$ python3 -q
>>> import numpy as np
>>> from numpy import linalg as LA
>>> np.set_printoptions(precision=2, suppress=True, linewidth=120, floatmode="fixed")
>>> Z = np.array([[0, -2, 2, -1], [-1, 0, -2, 2], [-2, -1, 2, 0]])
>>> mat = np.repeat(Z, 24 // 3, axis=0)
>>> rng = np.random.default_rng(49)
>>> mat = mat + 0.02 * rng.normal(size=mat.shape)
>>> mat.round(2) + 0
array([[ 0.01, -1.97,  2.00, -1.03],
       [ 0.00, -2.00,  1.99, -1.03],
       [ 0.00, -2.04,  2.00, -1.00],
       [ 0.05, -1.98,  2.02, -0.99],
       [ 0.00, -2.01,  1.99, -0.98],
       [ 0.03, -2.01,  2.00, -0.99],
       [ 0.03, -1.97,  2.04, -0.99],
       [ 0.02, -1.97,  1.99, -0.98],
       [-1.00,  0.02, -2.00,  2.00],
       [-1.01,  0.02, -1.99,  2.01],
       [-1.02,  0.00, -1.97,  2.03],
       [-0.98, -0.01, -1.98,  2.02],
       [-1.01,  0.00, -1.99,  2.02],
       [-1.00, -0.03, -2.01,  2.02],
       [-1.00, -0.01, -2.01,  1.99],
       [-1.01,  0.01, -2.03,  1.97],
       [-2.03, -0.99,  2.00, -0.02],
       [-1.98, -0.98,  2.02,  0.00],
       [-2.03, -0.98,  2.02, -0.01],
       [-2.02, -0.98,  2.00,  0.04],
       [-2.02, -1.01,  2.00,  0.00],
       [-2.00, -1.01,  1.99, -0.06],
       [-2.00, -0.99,  2.01, -0.02],
       [-1.98, -0.96,  2.03, -0.02]])
>>> proj = mat @ LA.solve(mat.T @ mat, mat.T)
>>> np.round(proj @ mat[:, 0], 2) + 0
array([ 0.01,  0.00,  0.00,  0.05,  0.00,  0.03,  0.03,  0.02, -1.00, -1.01, -1.02, -0.98, -1.01, -1.00, -1.00, -1.01,
       -2.03, -1.98, -2.03, -2.02, -2.02, -2.00, -2.00, -1.98])
>>> np.round(np.trace(proj), 2)
np.float64(4.0)
>>> print(np.diag(proj))
[0.15 0.24 0.16 0.20 0.13 0.14 0.25 0.12 0.12 0.13 0.17 0.17 0.14 0.13 0.17 0.27 0.15 0.20 0.13 0.18 0.13 0.27 0.12
 0.15]
>>> print(np.round(LA.eigvalsh(proj), 2) + 0)
[0.00 0.00 0.00 0.00 0.00 0.00 0.00 0.00 0.00 0.00 0.00 0.00 0.00 0.00 0.00 0.00 0.00 0.00 0.00 0.00 1.00 1.00 1.00
 1.00]
>>> dist = LA.norm(mat[:, None] - mat[None], axis=-1)
>>> np.unravel_index(dist.round(6).argmax(), dist.shape)
(np.int64(6), np.int64(15))
>>> dist.mean(axis=1).argmax()
np.int64(15)
>>> dist[22].round(6).argsort(kind="stable")[:4]
array([22, 20, 16, 17])
>>> def softmax(z):
...     e = np.exp(z - z.max(axis=-1, keepdims=True))
...     return e / e.sum(axis=-1, keepdims=True)
... 
>>> print(softmax(mat[10] + -1))
[0.04 0.11 0.02 0.84]
>>> print(np.round(softmax(10 * mat[10]), 2) + 0)
[0.00 0.00 0.00 1.00]
>>> print(softmax(mat[10]))
[0.04 0.11 0.02 0.84]
>>> scores = mat @ mat.T / np.sqrt(4)
>>> np.round(softmax(scores)[10] @ mat, 2) + 0
array([-1.01,  0.00, -1.98,  2.00])
>>> O, Rm = LA.qr(mat)
>>> print(np.abs(np.diag(Rm)))
[6.35 5.79 6.19 0.16]
>>> print(np.round(O @ Rm, 2) + 0)
[[ 0.01 -1.97  2.00 -1.03]
 [ 0.00 -2.00  1.99 -1.03]
 [ 0.00 -2.04  2.00 -1.00]
 [ 0.05 -1.98  2.02 -0.99]
 [ 0.00 -2.01  1.99 -0.98]
 [ 0.03 -2.01  2.00 -0.99]
 [ 0.03 -1.97  2.04 -0.99]
 [ 0.02 -1.97  1.99 -0.98]
 [-1.00  0.02 -2.00  2.00]
 [-1.01  0.02 -1.99  2.01]
 [-1.02  0.00 -1.97  2.03]
 [-0.98 -0.01 -1.98  2.02]
 [-1.01  0.00 -1.99  2.02]
 [-1.00 -0.03 -2.01  2.02]
 [-1.00 -0.01 -2.01  1.99]
 [-1.01  0.01 -2.03  1.97]
 [-2.03 -0.99  2.00 -0.02]
 [-1.98 -0.98  2.02  0.00]
 [-2.03 -0.98  2.02 -0.01]
 [-2.02 -0.98  2.00  0.04]
 [-2.02 -1.01  2.00  0.00]
 [-2.00 -1.01  1.99 -0.06]
 [-2.00 -0.99  2.01 -0.02]
 [-1.98 -0.96  2.03 -0.02]]
>>> O.round(2) + 0
array([[ 0.00, -0.34, -0.07,  0.18],
       [ 0.00, -0.35, -0.08,  0.34],
       [ 0.00, -0.35, -0.09,  0.16],
       [-0.01, -0.34, -0.07, -0.27],
       [ 0.00, -0.35, -0.08,  0.06],
       [ 0.00, -0.35, -0.08, -0.09],
       [ 0.00, -0.34, -0.06, -0.35],
       [ 0.00, -0.34, -0.08, -0.05],
       [ 0.16,  0.07, -0.31,  0.01],
       [ 0.16,  0.07, -0.30, -0.09],
       [ 0.16,  0.07, -0.31, -0.20],
       [ 0.15,  0.06, -0.31, -0.22],
       [ 0.16,  0.07, -0.31, -0.11],
       [ 0.16,  0.06, -0.32, -0.01],
       [ 0.16,  0.07, -0.31,  0.20],
       [ 0.16,  0.07, -0.31,  0.37],
       [ 0.32, -0.04,  0.15,  0.16],
       [ 0.31, -0.04,  0.16, -0.27],
       [ 0.32, -0.03,  0.16,  0.03],
       [ 0.32, -0.03,  0.15, -0.24],
       [ 0.32, -0.04,  0.15,  0.07],
       [ 0.32, -0.04,  0.15,  0.39],
       [ 0.31, -0.04,  0.15,  0.02],
       [ 0.31, -0.03,  0.16, -0.15]])
>>> np.allclose(Rm.T @ Rm, mat.T @ mat)
True
>>> B = mat + rng.integers(-2, 3, (24, 3)) @ rng.integers(-2, 3, (3, 4))
>>> B.round(2) + 0
array([[ 0.01,  0.03,  0.00, -1.03],
       [-5.00, -2.00,  3.99,  0.97],
       [ 4.00, -4.04,  3.00, -2.00],
       [ 3.05, -1.98,  1.02, -1.99],
       [ 4.00, -1.01, -1.01, -2.98],
       [ 0.03, -3.01,  3.00, -0.99],
       [ 0.03,  0.03,  0.04, -0.99],
       [-0.98, -3.97,  4.99,  0.02],
       [ 0.00,  1.02, -3.00,  2.00],
       [-5.01,  3.02, -3.99,  3.01],
       [-2.02,  0.00, -1.97,  2.03],
       [ 5.02,  1.99, -5.98,  0.02],
       [-3.01,  2.00, -3.99,  2.02],
       [ 3.00, -3.03, -0.01,  1.02],
       [ 0.00,  2.99, -6.01,  0.99],
       [ 2.99, -1.99, -1.03,  0.97],
       [-2.03, -5.99,  8.00,  0.98],
       [ 0.02, -4.98,  6.02,  0.00],
       [ 1.97, -1.98,  2.02, -1.01],
       [-3.02, -4.98,  7.00,  1.04],
       [-1.02, -2.01,  3.00,  0.00],
       [-4.00, -0.01,  1.99,  0.94],
       [-2.00, -1.99,  3.01, -0.02],
       [ 1.02,  0.04,  0.03, -1.02]])
>>> print(np.round(LA.svd(B - mat, compute_uv=False), 2) + 0)
[16.67 14.81  1.39  0.00]
>>> LA.matrix_rank(B - mat, tol=1e-8)
np.int64(3)
>>> labels = rng.integers(0, 2, 4)
>>> W0 = np.array([[3, 1, 3, 1], [0, 5, 0, 1], [0, 3, 5, 5], [0, 5, 0, 2]]) * (labels[:, None] == labels)
>>> W0
array([[3, 1, 3, 0],
       [0, 5, 0, 0],
       [0, 3, 5, 0],
       [0, 0, 0, 2]])
>>> # 2 blocks once reordered
>>> cov = np.cov(mat, rowvar=False)
>>> np.round(np.corrcoef(mat.T), 2) + 0
array([[ 1.00, -0.51,  0.00, -0.33],
       [-0.51,  1.00, -0.86,  0.98],
       [ 0.00, -0.86,  1.00, -0.95],
       [-0.33,  0.98, -0.95,  1.00]])
>>> np.round(LA.eigvalsh(cov)[::-1], 2) + 0
array([5.83, 0.92, 0.00, 0.00])
>>> round(float(np.corrcoef(mat[:, 3], mat[:, 0])[0, 1]), 2)
-0.33
>>> A = np.cumsum(np.array([[2, 2, 2],
...     [2, 0, 2],
...     [0, 0, 0],
...     [2, 2, 1],
...     [2, 0, 2],
...     [0, 2, 0],
...     [0, 0, 1],
...     [1, 1, 1],
...     [1, 1, 0],
...     [1, 0, 1],
...     [2, 1, 1],
...     [2, 1, 0],
...     [1, 2, 0]]), axis=0)
>>> print(A)
[[ 2  2  2]
 [ 4  2  4]
 [ 4  2  4]
 [ 6  4  5]
 [ 8  4  7]
 [ 8  6  7]
 [ 8  6  8]
 [ 9  7  9]
 [10  8  9]
 [11  8 10]
 [13  9 11]
 [15 10 11]
 [16 12 11]]
>>> # rows 1 and 2 are equal
>>> cen = (A - A.mean(axis=0)) / A.std(axis=0)
>>> cen.std(axis=0)
array([1.00, 1.00, 1.00])
>>> np.argwhere(np.abs(cen) > 2)
array([], shape=(0, 2), dtype=int64)
>>> b = LA.lstsq(np.delete(cen, 2, axis=1), cen[:, 2])[0]
>>> round(1 - np.var(cen[:, 2] - np.delete(cen, 2, axis=1) @ b), 2)
np.float64(0.93)
>>> B = np.c_[A[:, :2] @ np.array([[0, 1], [-2, 3]]), np.array([4, 3, 1, 7, -3, 9, -5, 2, -1, 3, 0, 9, 8])]
>>> B
array([[ -4,   8,   4],
       [ -4,  10,   3],
       [ -4,  10,   1],
       [ -8,  18,   7],
       [ -8,  20,  -3],
       [-12,  26,   9],
       [-12,  26,  -5],
       [-14,  30,   2],
       [-16,  34,  -1],
       [-16,  35,   3],
       [-18,  40,   0],
       [-20,  45,   9],
       [-24,  52,   8]])
>>> print(np.round(LA.lstsq(A, B[:, 0])[0], 2) + 0)
[ 0.00 -2.00  0.00]
>>> print(LA.matrix_rank(np.c_[A, B]))
4
>>> proj = A @ LA.solve(A.T @ A, A.T)
>>> print(proj @ A[:, 1])
[ 2.00  2.00  2.00  4.00  4.00  6.00  6.00  7.00  8.00  8.00  9.00 10.00 12.00]
>>> np.diag(proj)
array([0.06, 0.15, 0.15, 0.04, 0.47, 0.08, 0.20, 0.29, 0.24, 0.16, 0.15, 0.38, 0.64])
>>> labels = rng.permutation(3)
>>> B = A[:, labels] * rng.choice([-1, 1], 3)
>>> B
array([[  2,  -2,   2],
       [  2,  -4,   4],
       [  2,  -4,   4],
       [  4,  -5,   6],
       [  4,  -7,   8],
       [  6,  -7,   8],
       [  6,  -8,   8],
       [  7,  -9,   9],
       [  8,  -9,  10],
       [  8, -10,  11],
       [  9, -11,  13],
       [ 10, -11,  15],
       [ 12, -11,  16]])
>>> Uu, _, VT = LA.svd(A.T @ B)
>>> np.round(LA.lstsq(A, B)[0], 2) + 0
array([[ 0.00,  0.00,  1.00],
       [ 1.00,  0.00,  0.00],
       [ 0.00, -1.00,  0.00]])
>>> np.round(Uu @ VT, 2) + 0
array([[ 0.00,  0.00,  1.00],
       [ 1.00,  0.00,  0.00],
       [ 0.00, -1.00,  0.00]])
>>> Z = B[[8, 11]].astype(float)
>>> for _ in range(6):
...     labels = LA.norm(B[:, None] - Z, axis=-1).argmin(axis=1)
...     Z = np.array([B[labels == j].mean(axis=0) for j in range(2)])
... 
>>> print(labels)
[0 0 0 0 0 0 0 1 1 1 1 1 1]
>>> Z
array([[  3.71,  -5.29,   5.71],
       [  9.00, -10.17,  12.33]])
>>> print(np.bincount(labels))
[7 6]
>>> Z[1] - Z[0]
array([ 5.29, -4.88,  6.62])
>>> data = np.load("block12.npy")
>>> data
array([[ 0.00, -3.00,  0.00,  0.00],
       [-3.00,  0.00, -3.00,  0.00],
       [ 0.00, -3.00,  2.00, -3.00],
       [ 0.00,  0.00, -3.00,  0.00]])
>>> x0 = np.array([-3, 2, -3, -2])
>>> target = data @ x0
>>> b, lr = np.zeros(4), 1 / LA.norm(data, 2) ** 2
>>> for i in range(300):
...     b -= lr * data.T @ (data @ b - target)
...     if i % 50 == 0: print(i, round(LA.norm(data @ b - target), 2))
... 
0 7.05
50 0.05
100 0.0
150 0.0
200 0.0
250 0.0
>>> b
array([-3.00,  2.00, -3.00, -2.00])
>>> round(LA.cond(data), 2)
np.float64(3.65)
>>> [round(float(LA.det(data[:i, :i])), 2) + 0 for i in range(1, 5)]
[0.0, -9.0, -18.0, 81.0]
>>> round(LA.eigvalsh(data).min(), 2)
np.float64(-4.27)
>>> ev, evecs = LA.eigh(data)
>>> LA.eigvalsh(data @ data)
array([ 2.47,  4.44, 18.23, 32.86])
>>> (ev > 1e-8).sum(), (ev < -1e-8).sum()
(np.int64(2), np.int64(2))
>>> B = np.array([[-4, -5], [-4, -1], [0, 4], [5, -5]])
>>> np.einsum("ik,kj->ij", data, B)
array([[ 12.00,   3.00],
       [ 12.00,   3.00],
       [ -3.00,  26.00],
       [  0.00, -12.00]])
>>> print(LA.matrix_rank(data @ B))
2
>>> LA.matrix_rank(np.vstack([data, B.T]))
np.int64(4)
>>> np.vstack([data, B.T]).shape
(6, 4)
>>> labels = rng.permutation(4)
>>> labels
array([0, 1, 3, 2])
>>> B = data[labels][:, labels]
>>> B
array([[ 0.00, -3.00,  0.00,  0.00],
       [-3.00,  0.00,  0.00, -3.00],
       [ 0.00,  0.00,  0.00, -3.00],
       [ 0.00, -3.00, -3.00,  2.00]])
>>> print(np.sort(np.abs(LA.eigvals(B))))
[1.57 2.11 4.27 5.73]
>>> np.trace(B)
np.float64(2.0)
>>> O, _ = LA.qr(np.array([[-0.3, -1.2, 1.6, 1.1],
...     [-1.3, 1.0, 1.9, 1.0],
...     [-2.0, 0.5, -0.2, 1.0],
...     [-0.6, -0.9, -0.7, 1.4]]))
>>> evecs, _ = LA.qr(np.array([[-0.5, -0.2, 1.5, -1.8, 0.0],
...     [0.4, -1.0, 1.4, 0.9, 0.2],
...     [-1.7, -0.5, -0.6, 0.0, -0.7],
...     [0.0, -0.4, 0.7, 0.3, -0.4],
...     [-0.9, 0.3, 2.0, 1.2, 0.0]]))
>>> sigma = 3 * 0.9 ** np.arange(4)
>>> M = O[:, :4] * sigma @ evecs[:4]
>>> M
array([[-0.79, -1.79, -0.38, -0.83,  1.37],
       [-1.03,  0.32, -1.48, -1.24, -1.36],
       [ 1.33,  0.99, -0.86, -1.91,  0.75],
       [ 1.24, -1.42,  0.74, -1.05, -0.91]])
>>> M.mean(axis=0)
array([ 0.19, -0.48, -0.49, -1.26, -0.04])
>>> print(M - M[0])
[[ 0.00  0.00  0.00  0.00  0.00]
 [-0.24  2.11 -1.10 -0.41 -2.72]
 [ 2.12  2.78 -0.48 -1.08 -0.62]
 [ 2.03  0.38  1.12 -0.22 -2.28]]
>>> print(np.round(softmax(10 * M[3]), 2) + 0)
[0.99 0.00 0.01 0.00 0.00]
>>> softmax(M[3] + 4)
array([0.53, 0.04, 0.32, 0.05, 0.06])
>>> scores = M @ M.T / np.sqrt(5)
>>> softmax(scores).round(6).argmax(axis=1)
array([0, 1, 2, 3])
>>> print(softmax(scores))
[[0.84 0.04 0.05 0.07]
 [0.04 0.84 0.08 0.04]
 [0.03 0.06 0.87 0.04]
 [0.08 0.05 0.08 0.79]]
>>> softmax(scores + np.triu(np.full(scores.shape, -np.inf), 1))
array([[1.00, 0.00, 0.00, 0.00],
       [0.05, 0.95, 0.00, 0.00],
       [0.03, 0.06, 0.91, 0.00],
       [0.08, 0.05, 0.08, 0.79]])
>>> J = np.load("x.npy")
>>> J
array([[19, -8,  6,  0],
       [-8, 14,  9, -3],
       [ 6,  9, 18, -9],
       [ 0, -3, -9, 10]])
>>> # equal to its transpose
>>> B = J + rng.integers(-2, 3, (4, 3)) @ rng.integers(-2, 3, (3, 4))
>>> print(B)
[[ 22 -14  11  -6]
 [ -9  16   9  -1]
 [  4  11  19  -7]
 [  2  -3 -15  10]]
>>> np.round(LA.svd(B - J, compute_uv=False), 2) + 0
array([11.15,  6.59,  0.46,  0.00])
>>> B - J
array([[ 3, -6,  5, -6],
       [-1,  2,  0,  2],
       [-2,  2,  1,  2],
       [ 2,  0, -6,  0]])
>>> print(np.abs(B - J).sum(axis=1))
[20  5  7  8]
>>> LA.matrix_rank(B - J, tol=1e-8)
np.int64(3)
>>> Uu, sigma, VT = LA.svd(J)
>>> sigma.round(2) + 0
array([29.42, 24.70,  6.88,  0.00])
>>> B = Uu[:, :3] @ np.diag(sigma[:3]) @ VT[:3]
>>> LA.matrix_rank(B)
np.int64(3)
>>> B.round(2) + 0
array([[19.00, -8.00,  6.00,  0.00],
       [-8.00, 14.00,  9.00, -3.00],
       [ 6.00,  9.00, 18.00, -9.00],
       [ 0.00, -3.00, -9.00, 10.00]])
>>> LA.matrix_rank(J, rtol=0.05)
np.int64(3)
>>> J.reshape(-1, 2)
array([[19, -8],
       [ 6,  0],
       [-8, 14],
       [ 9, -3],
       [ 6,  9],
       [18, -9],
       [ 0, -3],
       [-9, 10]])
>>> J.ravel(order="F")
array([19, -8,  6,  0, -8, 14,  9, -3,  6,  9, 18, -9,  0, -3, -9, 10])
>>> J.reshape(2, -1)
array([[19, -8,  6,  0, -8, 14,  9, -3],
       [ 6,  9, 18, -9,  0, -3, -9, 10]])
>>> t3 = J.reshape(4, 2, -1)
>>> t3.transpose(1, 0, 2)
array([[[19, -8],
        [-8, 14],
        [ 6,  9],
        [ 0, -3]],

       [[ 6,  0],
        [ 9, -3],
        [18, -9],
        [-9, 10]]])
>>> t3.sum(axis=1)
array([[25, -8],
       [ 1, 11],
       [24,  0],
       [-9,  7]])
>>> t3.shape
(4, 2, 2)
>>> np.einsum("ihd,ihd->ih", t3, t3)
array([[425,  36],
       [260,  90],
       [117, 405],
       [  9, 181]])
>>> np.einsum("ihd,jhd->hij", t3, t3).shape
(2, 4, 4)
